>>> import numpy as np
>>> import numpy.linalg as la
>>> np.set_printoptions(precision=2, suppress=True, linewidth=140, legacy="1.25")
>>> J = np.load("layer10.npy")
>>> J
array([[ 7.,  5., -3.,  0.],
       [-8.,  9., -7.,  0.],
       [ 8.,  6.,  2.,  0.],
       [ 0.,  0.,  0.,  0.]])
>>> # 2 blocks once reordered
>>> np.round(la.norm(J, 2) / la.norm(J), 2)
0.73
>>> la.matrix_rank(J, rtol=0.1)
3
>>> np.argsort(-la.norm(J, axis=0).round(6), kind="stable")[:3]
array([0, 1, 2])
>>> la.cond(J) > 100
True
>>> left, s, vt = la.svd(J)
>>> evecs = vt[:(s > 1e-8).sum()]
>>> rng = np.random.default_rng(66999)
>>> vec = J[1] + -1 * J[2] + rng.integers(2) * np.eye(4)[1]
>>> vec
array([-16.,   4.,  -9.,   0.])
>>> np.diag(evecs.T @ evecs)
array([1., 1., 1., 0.])
>>> np.round(evecs.T @ evecs, 2) + 0
array([[1., 0., 0., 0.],
       [0., 1., 0., 0.],
       [0., 0., 1., 0.],
       [0., 0., 0., 0.]])
>>> np.allclose(evecs.T @ evecs @ vec, vec)
True
>>> left, s, vt = la.svd(J)
>>> s
array([14.2 , 13.02,  3.14,  0.  ])
>>> np.argmax(s[:-1] / (s[1:] + 1e-6)) + 1
3
>>> M2 = left[:, :3] @ np.diag(s[:3]) @ vt[:3]
>>> la.matrix_rank(M2)
3
>>> la.matrix_rank(J, rtol=0.05)
3
>>> round(la.norm(J - M2, 2), 2), s[3]
(0.0, 0.0)
>>> M2
array([[ 7.,  5., -3.,  0.],
       [-8.,  9., -7.,  0.],
       [ 8.,  6.,  2.,  0.],
       [ 0.,  0.,  0.,  0.]])
>>> np.round(np.abs(J - M2).max(), 2)
0.0
>>> la.lstsq(J[:-1].T, J[-1])[2]
3
>>> try:
...     la.inv(J)
... except la.LinAlgError as e:
...     print("failed:", e)
... 
failed: Singular matrix
>>> np.round(np.trace(la.pinv(J) @ J), 2)
3.0
>>> M2 = np.array([[1, 0], [0, 2], [0, 0], [3, 3]])
>>> M2 @ J
Traceback (most recent call last):
  File "<python-input-31>", line 1, in <module>
    M2 @ J
    ~~~^~~
ValueError: matmul: Input operand 1 has a mismatch in its core dimension 0, with gufunc signature (n?,k),(k,m?)->(n?,m?) (size 4 is different from 2)
>>> np.einsum("ij,ij->i", J, J)
array([ 83., 194., 104.,   0.])
>>> np.vstack([J, M2.T]).shape
(6, 4)
>>> la.matrix_rank(np.vstack([J, M2.T]))
4
>>> A = np.loadtxt("block13.csv", delimiter=",")
>>> A
array([[ 0.15,  1.04,  2.81],
       [-1.7 , -1.68,  1.82],
       [ 0.83, -1.02, -2.7 ],
       [ 1.06,  0.07, -2.81],
       [ 2.  , -0.44,  2.19],
       [-1.24, -0.49,  2.69],
       [-1.34, -1.66,  2.11],
       [-1.17, -2.19, -1.69],
       [ 0.93, -2.38,  1.57],
       [ 1.35,  1.08, -2.45],
       [ 2.26, -1.61,  1.14],
       [ 1.44, -2.59, -0.49],
       [ 1.27,  1.21, -2.43],
       [ 0.34, -2.92,  0.6 ],
       [ 1.31, -1.33, -2.35],
       [-2.17,  0.61,  1.98],
       [-2.5 ,  1.56,  0.58],
       [-2.8 , -0.79,  0.73],
       [-2.23, -0.19,  2.  ],
       [ 0.13,  0.79,  2.89],
       [-1.35,  2.66,  0.32],
       [-0.68, -0.6 , -2.86],
       [ 2.02,  1.41, -1.71],
       [-1.31, -2.  , -1.81],
       [ 0.79,  1.05,  2.7 ],
       [-0.31, -2.41, -1.77],
       [ 2.48,  1.07,  1.31],
       [ 0.89, -2.86, -0.09]])
>>> d = la.norm(A[:, None] - A[None], axis=-1)
>>> la.matrix_rank(d ** 2)
5
>>> (d + 1e9 * np.eye(28)).round(6).argmin(axis=1)
array([19,  6, 14,  9, 10, 18,  1, 23, 13, 12,  4, 27,  9, 27,  2, 18, 20, 18, 15,  0, 16,  2,  9,  7,  0,  7,  4, 11])
>>> la.norm(A, axis=1)
array([3.  , 3.  , 3.  , 3.  , 3.  , 3.  , 3.  , 3.  , 3.  , 3.  , 3.  , 3.  , 3.  , 3.  , 3.  , 3.  , 3.  , 3.  , 3.  , 3.  , 3.  , 3.  ,
       3.  , 3.  , 3.  , 3.01, 3.  , 3.  ])
>>> d.mean(axis=1).argmax()
20
>>> idx = A[:, 2] > np.median(A[:, 2])
>>> r0 = A[idx].mean(axis=0) - A[~idx].mean(axis=0)
>>> r0
array([-0.37, -0.04,  3.49])
>>> round(float((((A - A.mean(axis=0)) @ r0 > 0) == idx).mean()), 2)
0.93
>>> vec = np.array([3, 3, 0])
>>> rhs = A @ vec
>>> np.round(la.pinv(A) @ A, 2) + 0
array([[1., 0., 0.],
       [0., 1., 0.],
       [0., 0., 1.]])
>>> np.round(la.lstsq(A, rhs)[0], 2) + 0
array([3., 3., 0.])
>>> rhs = rhs + 0.02 * rng.normal(size=28)
>>> rhs
array([  3.57, -10.12,  -0.54,   3.38,   4.68,  -5.21,  -8.99, -10.09,  -4.38,   7.28,   1.97,  -3.45,   7.46,  -7.77,  -0.07,  -4.65,
        -2.83, -10.77,  -7.25,   2.75,   3.95,  -3.85,  10.34,  -9.94,   5.53,  -8.2 ,  10.66,  -5.9 ])
>>> beta, *_ = la.lstsq(A, rhs)
>>> round(la.norm(rhs - A @ beta), 2)
0.1
>>> np.round(A.T @ (rhs - A @ beta), 2) + 0
array([0., 0., 0.])
>>> feats = np.tril(np.array([[-2, 1, 3, 4, 1],
...     [-2, 1, -2, -3, -4],
...     [3, 1, 5, 1, 3],
...     [-4, 3, 5, 2, 3],
...     [-2, 2, 3, 5, -1]]), -1) + np.eye(5, dtype=int)
>>> feats
array([[ 1,  0,  0,  0,  0],
       [-2,  1,  0,  0,  0],
       [ 3,  1,  1,  0,  0],
       [-4,  3,  5,  1,  0],
       [-2,  2,  3,  5,  1]])
>>> np.unravel_index(np.abs(feats).argmax(), feats.shape)
(3, 2)
>>> feats.sum(axis=0)
array([-4,  7,  9,  6,  1])
>>> feats.shape
(5, 5)
>>> feats - feats[0]
array([[ 0,  0,  0,  0,  0],
       [-3,  1,  0,  0,  0],
       [ 2,  1,  1,  0,  0],
       [-5,  3,  5,  1,  0],
       [-3,  2,  3,  5,  1]])
>>> feats[5]
Traceback (most recent call last):
  File "<python-input-61>", line 1, in <module>
    feats[5]
    ~~~~~^^^
IndexError: index 5 is out of bounds for axis 0 with size 5
>>> round(la.norm(feats), 2)
10.54
>>> np.abs(feats).max()
5
>>> cov = feats.T @ feats
>>> np.trace(cov), (feats ** 2).sum()
(111, 111)
>>> np.round(la.svd(feats, compute_uv=False) ** 2, 2) + 0
array([83.69, 16.26, 10.22,  0.83,  0.  ])
>>> la.matrix_rank(cov)
5
>>> cov
array([[ 34, -15, -23, -14,  -2],
       [-15,  15,  22,  13,   2],
       [-23,  22,  35,  20,   3],
       [-14,  13,  20,  26,   5],
       [ -2,   2,   3,   5,   1]])
>>> np.round(la.eigvalsh(cov)[::-1], 2) + 0
array([83.69, 16.26, 10.22,  0.83,  0.  ])
>>> M2 = la.invert(feats)
Traceback (most recent call last):
  File "<python-input-70>", line 1, in <module>
    M2 = la.invert(feats)
         ^^^^^^^^^
AttributeError: module 'numpy.linalg' has no attribute 'invert'
>>> M2 = la.inv(feats)
>>> la.det(feats) * M2
array([[   1.,   -0.,   -0.,   -0.,   -0.],
       [   2.,    1.,    0.,    0.,    0.],
       [  -5.,   -1.,    1.,   -0.,   -0.],
       [  23.,    2.,   -5.,    1.,    0.],
       [-102.,   -9.,   22.,   -5.,    1.]])
>>> round(la.slogdet(feats)[0], 2)
1.0
>>> (np.abs(M2) > 1e-9).astype(int)
array([[1, 0, 0, 0, 0],
       [1, 1, 0, 0, 0],
       [1, 1, 1, 0, 0],
       [1, 1, 1, 1, 0],
       [1, 1, 1, 1, 1]])
>>> M2
array([[   1.,   -0.,   -0.,   -0.,   -0.],
       [   2.,    1.,    0.,    0.,    0.],
       [  -5.,   -1.,    1.,   -0.,   -0.],
       [  23.,    2.,   -5.,    1.,    0.],
       [-102.,   -9.,   22.,   -5.,    1.]])
>>> np.round(la.det(feats) * la.det(M2), 2)
1.0
>>> round(float(la.cond(feats)), 2)
984.66
